% ipython --no-banner

In [1]: import numpy as np

In [2]: from numpy import linalg as LA

In [3]: np.set_printoptions(precision=3, suppress=True, linewidth=100)

In [4]: tidy = lambda a: np.round(a, 3) + 0

In [5]: mat = np.load("m.npy")

In [6]: mat
Out[6]: 
array([[-1.,  5., -2.],
       [ 0.,  4., -2.],
       [ 0.,  4., -2.]])

In [7]: # rank 2

In [8]: hat = np.triu(np.array([[-1, 2, -1], [0, -2, -1], [2, 2, -2]]), 1) + np.eye(3)

In [9]: M2 = hat @ mat @ LA.inv(hat)

In [10]: LA.matrix_rank(M2)
Out[10]: np.int64(2)

In [11]: np.trace(M2), np.trace(mat)
Out[11]: (np.float64(1.0), np.float64(1.0))

In [12]: hat @ mat - mat @ hat
Out[12]: 
array([[ 0.,  6.,  2.],
       [ 0., -4.,  6.],
       [ 0.,  0.,  4.]])

In [13]: np.poly(M2)
Out[13]: array([ 1., -1., -2.,  0.])

In [14]: feats = np.loadtxt("data.csv", delimiter=",")

In [15]: feats
Out[15]: 
array([[ 2.363, -0.467,  3.954],
       [ 5.41 , -1.133, 10.01 ],
       [ 2.062, -0.264,  4.089],
       [-1.14 ,  0.217, -2.051],
       [-3.269,  0.539, -5.866],
       [ 1.087, -0.118,  1.93 ],
       [ 3.456, -0.421,  6.039],
       [ 0.245,  0.035, -0.189],
       [-2.103,  0.435, -3.972],
       [-0.899,  0.288, -1.946],
       [-2.265,  0.26 , -3.82 ],
       [-1.208,  0.059, -1.941],
       [-0.012,  0.065, -0.076],
       [ 1.062, -0.169,  1.594],
       [ 3.247, -0.409,  5.757],
       [ 2.028, -0.542,  4.112],
       [ 3.087, -0.648,  5.913],
       [-1.225,  0.11 , -2.068],
       [ 5.54 , -0.956, 10.154],
       [ 5.347, -0.876, 10.005],
       [ 4.348, -0.713,  8.108],
       [-5.638,  0.98 , -9.999],
       [-0.217,  0.034,  0.028],
       [-2.285,  0.377, -4.04 ],
       [ 1.058, -0.112,  1.946],
       [-3.371,  0.528, -6.014],
       [-2.146,  0.359, -3.845]])

In [16]: x0 = np.array([3, 1, -1])

In [17]: target = feats @ x0

In [18]: tidy(LA.pinv(feats) @ feats)
Out[18]: 
array([[1., 0., 0.],
       [0., 1., 0.],
       [0., 0., 1.]])

In [19]: rng = np.random.default_rng(968250)

In [20]: target = target + 0.3 * rng.normal(size=27)

In [21]: tidy(target)
Out[21]: 
array([ 2.582,  5.298,  2.179, -0.674, -3.816,  1.23 ,  4.145,  0.582, -2.057, -0.191, -2.605,
       -1.554,  0.136,  1.579,  3.616,  1.945,  3.15 , -1.474,  5.819,  5.163,  4.016, -5.988,
       -0.766, -2.641,  1.239, -4.047, -2.156])

In [22]: b, *_ = LA.lstsq(feats, target)

In [23]: tidy(feats.T @ (target - feats @ b))
Out[23]: array([0., 0., 0.])

In [24]: M = np.load("mat.npy")

In [25]: M
Out[25]: 
array([[1.  , 0.9 , 0.81],
       [0.9 , 1.  , 0.9 ],
       [0.81, 0.9 , 1.  ]])

In [26]: low = LA.cholesky(M)

In [27]: LA.eigvalsh(M).min() > 0
Out[27]: np.True_

In [28]: M / np.sqrt(np.outer(np.diag(M), np.diag(M)))
Out[28]: 
array([[1.  , 0.9 , 0.81],
       [0.9 , 1.  , 0.9 ],
       [0.81, 0.9 , 1.  ]])

In [29]: tidy(low)
Out[29]: 
array([[1.   , 0.   , 0.   ],
       [0.9  , 0.436, 0.   ],
       [0.81 , 0.392, 0.436]])

In [30]: T = np.stack([M, -3 * M, M[::-1]])

In [31]: (T @ M.T).shape
Out[31]: (3, 3, 3)

In [32]: LA.matrix_rank(T)
Out[32]: array([3, 3, 3])

In [33]: tidy(LA.det(T))
Out[33]: array([ 0.036, -0.975, -0.036])

In [34]: tidy(np.einsum("bij,cij->bc", T, T))
Out[34]: 
array([[  7.552, -22.657,   7.48 ],
       [-22.657,  67.97 , -22.44 ],
       [  7.48 , -22.44 ,   7.552]])

In [35]: tidy(LA.norm(T, axis=(1, 2)))
Out[35]: array([2.748, 8.244, 2.748])

In [36]: W2 = np.sign(np.array([[0, 0, 2], [0, -1, 0], [-1, 2, -2]]))

In [37]: M2 = (np.tril(W2, -1) + np.eye(3)) @ (np.triu(W2, 1) + np.eye(3))

In [38]: vals = np.array([1, 5, 1])

In [39]: J = np.rint(M2 * vals @ LA.inv(M2)) + 0

In [40]: J
Out[40]: 
array([[1., 0., 0.],
       [0., 5., 0.],
       [0., 4., 1.]])

In [41]: # triangular: eigenvalues sit on the diagonal

In [42]: M2 = J / LA.norm(J, axis=1, keepdims=True)

In [43]: C2 = M2 @ M2.T

In [44]: tidy(C2)
Out[44]: 
array([[1.  , 0.  , 0.  ],
       [0.  , 1.  , 0.97],
       [0.  , 0.97, 1.  ]])

In [45]: np.argwhere(np.triu(np.abs(C2) > 0.95, 1))
Out[45]: array([[1, 2]])

In [46]: (np.abs(C2) > 0.9).astype(int)
Out[46]: 
array([[1, 0, 0],
       [0, 1, 1],
       [0, 1, 1]])

In [47]: tidy(LA.norm(M2, axis=1))
Out[47]: array([1., 1., 1.])

In [48]: np.degrees(np.arccos(np.clip(C2[0, 2], -1, 1)))
Out[48]: np.float64(90.0)

In [49]: C2[0]
Out[49]: array([1., 0., 0.])

In [50]: E = np.load("x.npy")

In [51]: E
Out[51]: 
array([[-0.036, -0.963,  0.381],
       [ 1.231, -0.91 , -0.518],
       [ 0.073, -0.389,  1.385],
       [ 1.816,  1.435,  3.412],
       [ 3.644,  5.333,  5.209],
       [ 1.463,  1.023, -2.234],
       [-0.706,  0.619, -1.023],
       [ 3.317,  1.019,  2.596],
       [-4.495, -2.502, -2.648],
       [ 0.327, -1.118,  0.334],
       [ 2.194,  1.152,  2.309]])

In [52]: Ac = E - E.mean(axis=1)
---------------------------------------------------------------------------
ValueError                                Traceback (most recent call last)
Cell In[52], line 1
----> 1 Ac = E - E.mean(axis=1)

ValueError: operands could not be broadcast together with shapes (11,3) (11,) 

In [53]: Ac = E - E.mean(axis=0)

In [54]: left, s, VT = LA.svd(Ac, full_matrices=False)

In [55]: np.searchsorted(np.cumsum(s ** 2) / (s ** 2).sum(), 0.9) + 1
Out[55]: np.int64(2)

In [56]: tidy(s)
Out[56]: array([11.21 ,  3.746,  3.228])

In [57]: d = LA.norm(E[:, None] - E[None], axis=-1)

In [58]: tidy(LA.norm(E, axis=1))
Out[58]: array([1.036, 1.616, 1.44 , 4.123, 8.298, 2.86 , 1.389, 4.334, 5.786, 1.212, 3.387])

In [59]: Ac = feats - feats.mean(axis=0)

In [60]: left, s, VT = LA.svd(Ac, full_matrices=False)

In [61]: tidy(np.abs(VT[-1]))
Out[61]: array([0.317, 0.912, 0.26 ])

In [62]: tidy(s ** 2 / (s ** 2).sum())
Out[62]: array([0.999, 0.   , 0.   ])

In [63]: np.abs(VT[0]).argmax()
Out[63]: np.int64(2)

In [64]: np.searchsorted(np.cumsum(s ** 2) / (s ** 2).sum(), 0.9) + 1
Out[64]: np.int64(1)

In [65]: (np.sign(left[:, 0]) == np.sign(left[0, 0])).astype(int)
Out[65]: array([1, 1, 1, 0, 0, 1, 1, 0, 0, 0, 0, 0, 0, 1, 1, 1, 1, 0, 1, 1, 1, 0, 0, 0, 1, 0, 0])
